$ python3 -q
>>> import numpy as np
>>> import numpy.linalg as la
>>> np.set_printoptions(precision=2, suppress=True, linewidth=160)
>>> arr = np.load("layer11.npy")
>>> print(arr)
[[ 0.  0.  0.  2.  1.  2. -2.]
 [ 0.  0.  0.  1. -1. -2. -2.]
 [ 0.  0.  0.  1.  0.  0.  2.]
 [ 2.  1.  1.  0.  0.  0.  0.]
 [ 1. -1.  0.  0.  0.  0.  0.]
 [ 2. -2.  0.  0.  0.  0.  0.]
 [-2. -2.  2.  0.  0.  0.  0.]]
>>> vals, evecs = la.eigh(arr)
>>> vec = np.array([0, 1, 0, 3, 0, 0, 1])
>>> print((np.sign(evecs[:, -1].round(6)) == np.sign(evecs[0, -1].round(6))).astype(int))
[1 1 0 1 1 1 0]
>>> print(vec @ arr @ vec)
2.0
>>> U, sigma, VT = la.svd(arr)
>>> print(np.argmax(sigma[:-1] / (sigma[1:] + 1e-6)) + 1)
6
>>> M2 = U[:, :6] @ np.diag(sigma[:6]) @ VT[:6]
>>> print(M2.round(2) + 0)
[[ 0.  0.  0.  2.  1.  2. -2.]
 [ 0.  0.  0.  1. -1. -2. -2.]
 [ 0.  0.  0.  1.  0.  0.  2.]
 [ 2.  1.  1.  0.  0.  0.  0.]
 [ 1. -1.  0.  0.  0.  0.  0.]
 [ 2. -2.  0.  0.  0.  0.  0.]
 [-2. -2.  2.  0.  0.  0.  0.]]
>>> print(round(float(np.abs(arr - M2).max()), 2))
0.0
>>> print(round(la.norm(arr - M2) / la.norm(arr), 2))
0.0
>>> print(la.matrix_rank(M2))
6
>>> J = np.array([[15, 4, 3, -11, -6],
...     [4, 12, 14, 2, 8],
...     [3, 14, 21, 0, 8],
...     [-11, 2, 0, 14, 12],
...     [-6, 8, 8, 12, 15]])
>>> vals, evecs = la.eigh(J)
>>> vec = np.array([-1, -1, -2, -2, 1])
>>> print((np.sign(evecs[:, -1].round(6)) == np.sign(evecs[0, -1].round(6))).astype(int))
[1 0 0 0 0]
>>> print(la.eigvalsh(J[1:, 1:]))
[ 0.69  1.62 20.76 38.94]
>>> print(np.abs(J).sum(axis=1).max(), np.round(np.abs(vals).max(), 2))
49 39.34
>>> print(round(vec @ J @ vec / (vec @ vec), 2), round(float(vals[0]), 2), round(vals[-1], 2))
12.55 0.0 39.34
>>> M2 = J[0, 0] * J[1:] - np.outer(J[1:, 0], J[0])
>>> print(M2)
[[  0 164 198  74 144]
 [  0 198 306  33 138]
 [  0  74  33  89 114]
 [  0 144 138 114 189]]
>>> print(la.matrix_rank(M2), la.matrix_rank(J))
3 4
>>> print(la.lstsq(M2[:-1].T, M2[-1])[2])
3
>>> print(np.abs(np.diag(la.qr(M2)[1])) > 1e-9)
[False  True  True  True]
>>> print(np.allclose(J[:-1].T @ la.lstsq(J[:-1].T, J[-1])[0], J[-1]))
True
>>> print(la.lstsq(J[:-1].T, J[-1])[2])
4
>>> print(np.round(np.trace(la.pinv(J) @ J), 2))
4.0
>>> r0 = np.array([0, 3])
>>> print(np.correlate(J[2], J[0], "full"))
[ -18 -117 -271 -177  116  206  339   32  120]
>>> F = np.loadtxt("data.csv", delimiter=",")
>>> print(F)
[[ 3.  3.  3.  3.  3.  3.  3.]
 [ 3.  6.  6.  6.  6.  6.  6.]
 [ 3.  6.  9.  9.  9.  9.  9.]
 [ 3.  6.  9. 12. 12. 12. 12.]
 [ 3.  6.  9. 12. 15. 15. 15.]
 [ 3.  6.  9. 12. 15. 18. 18.]
 [ 3.  6.  9. 12. 15. 18. 21.]]
>>> vec = np.array([4, 3, 2, 5, 2, 5, 3])
>>> y = F @ vec
>>> beta, lr = np.zeros(7), 1 / la.norm(F, 2) ** 2
>>> for i in range(25):
...     beta -= lr * F.T @ (F @ beta - y)
...     if i % 5 == 0: print(i, round(la.norm(F @ beta - y), 2))
... 
0 17.95
5 16.91
10 15.94
15 15.04
20 14.21
>>> print(beta)
[1.14 2.11 2.86 3.42 3.77 3.98 4.07]
>>> print(np.round(la.cond(F), 2))
87.57
>>> vals, evecs = la.eigh(F)
>>> print(np.unique(vals.round(6) + 0, return_counts=True)[1])
[1 1 1 1 1 1 1]
>>> print(np.abs(evecs[:, -1]).round(6).argmax())
6
>>> print(np.round(evecs.T @ F @ evecs, 2) + 0)
[[ 0.78  0.    0.    0.    0.    0.    0.  ]
 [ 0.    0.9   0.    0.    0.    0.    0.  ]
 [ 0.    0.    1.15  0.    0.    0.    0.  ]
 [ 0.    0.    0.    1.68  0.    0.    0.  ]
 [ 0.    0.    0.    0.    3.    0.    0.  ]
 [ 0.    0.    0.    0.    0.    7.85  0.  ]
 [ 0.    0.    0.    0.    0.    0.   68.64]]
>>> print(np.round(evecs.T @ evecs, 2) + 0)
[[1. 0. 0. 0. 0. 0. 0.]
 [0. 1. 0. 0. 0. 0. 0.]
 [0. 0. 1. 0. 0. 0. 0.]
 [0. 0. 0. 1. 0. 0. 0.]
 [0. 0. 0. 0. 1. 0. 0.]
 [0. 0. 0. 0. 0. 1. 0.]
 [0. 0. 0. 0. 0. 0. 1.]]
>>> print(la.svd(F, compute_uv=False))
[68.64  7.85  3.    1.68  1.15  0.9   0.78]
>>> print(evecs @ np.diag(vals) @ evecs.T)
[[ 3.  3.  3.  3.  3.  3.  3.]
 [ 3.  6.  6.  6.  6.  6.  6.]
 [ 3.  6.  9.  9.  9.  9.  9.]
 [ 3.  6.  9. 12. 12. 12. 12.]
 [ 3.  6.  9. 12. 15. 15. 15.]
 [ 3.  6.  9. 12. 15. 18. 18.]
 [ 3.  6.  9. 12. 15. 18. 21.]]
>>> print(vals.sum(), np.trace(F))
84.0 84.0
>>> print(np.abs(evecs[:, -1]))
[0.11 0.21 0.3  0.38 0.45 0.49 0.51]
>>> print(vals)
[ 0.78  0.9   1.15  1.68  3.    7.85 68.64]
>>> M2 = F[0, 0] * F[1:] - np.outer(F[1:, 0], F[0])
>>> print(M2)
[[ 0.  9.  9.  9.  9.  9.  9.]
 [ 0.  9. 18. 18. 18. 18. 18.]
 [ 0.  9. 18. 27. 27. 27. 27.]
 [ 0.  9. 18. 27. 36. 36. 36.]
 [ 0.  9. 18. 27. 36. 45. 45.]
 [ 0.  9. 18. 27. 36. 45. 54.]]
>>> print(F[:, 0] / F[0, 0])
[1. 1. 1. 1. 1. 1. 1.]
>>> print(np.flatnonzero(~M2.round(6).any(axis=1)))
[]
>>> E = np.array([[1, 1, 0, 0, 0, 1, 0, 0],
...     [1, 1, 1, 0, 0, 1, 0, 1],
...     [1, 1, 0, 1, 0, 1, 1, 0],
...     [1, 2, 1, 0, 2, 2, 1, 2],
...     [1, 2, 2, 0, 0, 1, 2, 0],
...     [0, 2, 0, 0, 2, 1, 1, 2],
...     [1, 0, 0, 2, 1, 2, 0, 0],
...     [2, 2, 1, 2, 0, 1, 2, 1]])
>>> W1 = np.array([[-3, -4, 4, -3],
...     [0, 1, -3, 5],
...     [-5, 5, -5, -5],
...     [-5, 4, 3, -4],
...     [0, 1, 2, -5],
...     [5, -2, 4, 4],
...     [-2, 5, -5, -2],
...     [2, -4, 3, 5]])
>>> beta = np.array([1, -1, 0, 1])
>>> hid = np.maximum(E @ W1 + beta, 0)
>>> print(la.matrix_rank(hid))
4
>>> print((hid > 0).mean(axis=0))
[0.38 0.38 0.75 0.62]
>>> Z = np.array([[5, 4, 0], [-4, -1, -5], [5, 0, 3], [5, -1, 0]])
>>> print(W1 @ Z)
[[  6  -5  32]
 [  6  -6 -14]
 [-95 -20 -40]
 [-46 -20 -11]
 [-19   4   1]
 [ 73  18  22]
 [-65 -11 -40]
 [ 66   7  29]]
>>> print((hid @ Z).round(6).argmax(axis=1))
[0 0 0 0 1 0 0 1]
